In [1]: import numpy as np

In [2]: np.set_printoptions(suppress=True, linewidth=120)

In [3]: rnd = lambda a: np.round(a, 3) + 0

In [4]: E = np.load("out3.npy")

In [5]: rnd(E)
Out[5]: 
array([[ 3.925,  7.88 ,  4.743],
       [-3.568,  9.092,  2.145],
       [ 6.18 , -7.841, -0.575],
       [-2.035,  9.357,  2.881],
       [ 6.917,  5.271,  4.937],
       [-2.505, -8.6  , -4.446],
       [-8.877,  4.147, -2.   ],
       [ 2.247,  8.704,  4.381],
       [ 8.067, -5.824,  1.002],
       [ 7.624,  4.295,  4.84 ],
       [ 6.579, -7.526, -0.286],
       [-6.624, -5.619, -4.954],
       [-7.494,  6.605, -0.456],
       [ 7.441, -6.668,  0.409],
       [ 2.002,  8.795,  4.317],
       [-8.655, -2.277, -4.462],
       [-9.217, -0.213, -3.873],
       [ 9.039,  1.073,  4.141],
       [ 9.301, -0.44 ,  3.647],
       [-6.13 , -6.148, -4.962],
       [-9.169,  3.072, -2.548]])

In [6]: # null space of dimension 1

In [7]: G = np.cov(E, rowvar=False)

In [8]: rnd(np.corrcoef(E.T))
Out[8]: 
array([[ 1.   , -0.114,  0.712],
       [-0.114,  1.   ,  0.616],
       [ 0.712,  0.616,  1.   ]])

In [9]: rnd(np.polyfit(E[:, 1], E[:, 2], 1))
Out[9]: array([0.346, 0.14 ])

In [10]: np.argwhere(np.triu(np.abs(np.corrcoef(E.T)) > 0.8, 1))
Out[10]: array([], shape=(0, 2), dtype=int64)

In [11]: Ac = E - E.mean(axis=0)

In [12]: evecs = np.linalg.svd(Ac)[2][:2]

In [13]: B = Ac - Ac @ evecs.T @ evecs

In [14]: rnd(np.cov(Ac @ evecs.T, rowvar=False))
Out[14]: 
array([[56.761,  0.   ],
       [ 0.   , 47.291]])

In [15]: rnd(np.linalg.norm(B) / np.linalg.norm(Ac))
Out[15]: np.float64(0.0)

In [16]: X = np.load("case6.npy")

In [17]: rnd(X)
Out[17]: 
array([[0.714, 0.429, 0.143],
       [0.429, 0.257, 0.086],
       [0.143, 0.086, 0.029]])

In [18]: # applying it twice changes nothing

In [19]: Uu, sv, VT = np.linalg.svd(X)

In [20]: rnd(sv)
Out[20]: array([1., 0., 0.])

In [21]: B = Uu[:, :1] @ np.diag(sv[:1]) @ VT[:1]

In [22]: np.linalg.matrix_rank(X, rtol=0.05)
Out[22]: np.int64(1)

In [23]: rnd(np.abs(X - B).max())
Out[23]: np.float64(0.0)

In [24]: rnd(np.linalg.norm(X - B, 2)), rnd(sv[1])
Out[24]: (np.float64(0.0), np.float64(0.0))

In [25]: ev, evecs = np.linalg.eigh(X)

In [26]: vec = np.array([-1, -3, 0])

In [27]: rnd(np.linalg.eigvalsh(X[1:, 1:]))
Out[27]: array([0.   , 0.286])

In [28]: B = X / np.linalg.norm(X, axis=1, keepdims=True)

In [29]: G = B @ B.T

In [30]: (G - 2 * np.eye(3)).round(6).argmax(axis=1)
Out[30]: array([1, 0, 0])

In [31]: rnd(G[2])
Out[31]: array([1., 1., 1.])

In [32]: np.argwhere(np.triu(np.abs(G) > 0.95, 1))
Out[32]: 
array([[0, 1],
       [0, 2],
       [1, 2]])

In [33]: K = np.load("run15.npy")

In [34]: K
Out[34]: 
array([[0, 4, 3],
       [4, 0, 4],
       [3, 4, 2]])

In [35]: rng = np.random.default_rng(87688)

In [36]: labels = rng.permutation(3)

In [37]: B = K[:, labels] * rng.choice([-1, 1], 3)

In [38]: B
Out[38]: 
array([[ 4, -3,  0],
       [ 0, -4,  4],
       [ 4, -2,  3]])

In [39]: Uu, _, VT = np.linalg.svd(K.T @ B)

In [40]: rnd(np.linalg.lstsq(K, B)[0])
Out[40]: 
array([[ 0.,  0.,  1.],
       [ 1.,  0.,  0.],
       [ 0., -1.,  0.]])

In [41]: rnd(Uu @ VT)
Out[41]: 
array([[ 0.,  0.,  1.],
       [ 1.,  0.,  0.],
       [ 0., -1.,  0.]])

In [42]: labels
Out[42]: array([1, 2, 0])

In [43]: Q, evecs = np.linalg.qr(B[:, :2])[0], np.linalg.qr(B[:, 2:])[0]

In [44]: sv = np.linalg.svd(Q.T @ evecs, compute_uv=False)

In [45]: rnd(np.degrees(np.arccos(sv.clip(0, 1))))
Out[45]: array([33.852])

In [46]: r = np.linalg.matrix_rank(X)

In [47]: r
Out[47]: np.int64(1)

In [48]: ns = np.linalg.svd(X)[2][r:].T

In [49]: [int(np.linalg.matrix_rank(X[:, :j + 1])) for j in range(3)]
Out[49]: [1, 1, 1]

In [50]: ns.shape
Out[50]: (3, 2)

In [51]: [int(np.linalg.matrix_rank(X[:i])) for i in range(1, len(X) + 1)]
Out[51]: [1, 1, 1]

In [52]: np.linalg.matrix_rank(X.T @ X), np.linalg.matrix_rank(X @ X.T)
Out[52]: (np.int64(1), np.int64(1))

In [53]: [int(np.linalg.matrix_rank(np.delete(X, i, axis=0))) for i in range(3)]
Out[53]: [1, 1, 1]

In [54]: rnd(X @ ns)
Out[54]: 
array([[0., 0.],
       [0., 0.],
       [0., 0.]])

In [55]: B = np.array([[2, 3], [1, 1]])

In [56]: basis = np.array([[1]])

In [57]: W0 = np.block([[B, np.zeros((2, 1))], [np.zeros((1, 2)), basis]])

In [58]: W0
Out[58]: 
array([[2., 3., 0.],
       [1., 1., 0.],
       [0., 0., 1.]])

In [59]: # 2 blocks once reordered

In [60]: vec = np.array([2, -2, 3])

In [61]: h = np.maximum(W0 @ vec, 0)

In [62]: h
Out[62]: array([0., 0., 3.])

In [63]: W0 * (h > 1e-9)[:, None]
Out[63]: 
array([[0., 0., 0.],
       [0., 0., 0.],
       [0., 0., 1.]])

In [64]: np.maximum(W0 @ (3 * vec), 0)
Out[64]: array([0., 0., 9.])

In [65]: np.maximum(W0 @ vec, 0) - np.maximum(-W0 @ vec, 0)
Out[65]: array([-2.,  0.,  3.])

In [66]: W0.T @ h
Out[66]: array([0., 0., 3.])

In [67]: J = np.loadtxt("sample15.csv", delimiter=",")

In [68]: rnd(J)
Out[68]: 
array([[0.421, 0.053, 0.105, 0.421],
       [0.474, 0.211, 0.158, 0.158],
       [0.   , 0.438, 0.188, 0.375],
       [0.238, 0.333, 0.   , 0.429]])

In [69]: # a transition matrix

In [70]: vec = np.array([3, 1, 0, 3])

In [71]: target = J @ vec

In [72]: c, lr = np.zeros(4), 1 / np.linalg.norm(J, 2) ** 2

In [73]: for i in range(250):
    ...:     c -= lr * J.T @ (J @ c - target)
    ...:     if i % 50 == 0: print(i, round(np.linalg.norm(J @ c - target), 3))
    ...: 
0 0.483
50 0.032
100 0.012
150 0.005
200 0.002

In [74]: rnd(c)
Out[74]: array([2.998, 0.997, 0.007, 3.001])

In [75]: rnd(np.linalg.cond(J))
Out[75]: np.float64(7.876)

In [76]: B = J / np.linalg.norm(J, axis=1, keepdims=True)

In [77]: G = B @ B.T

In [78]: rnd(np.linalg.norm(B, axis=1))
Out[78]: array([1., 1., 1., 1.])

In [79]: (G - 2 * np.eye(4)).round(6).argmax(axis=1)
Out[79]: array([1, 0, 3, 2])

In [80]: rnd(np.degrees(np.arccos(np.clip(G[0, 1], -1, 1))))
Out[80]: np.float64(31.008)

In [81]: (np.abs(G) > 0.9).astype(int)
Out[81]: 
array([[1, 0, 0, 0],
       [0, 1, 0, 0],
       [0, 0, 1, 0],
       [0, 0, 0, 1]])
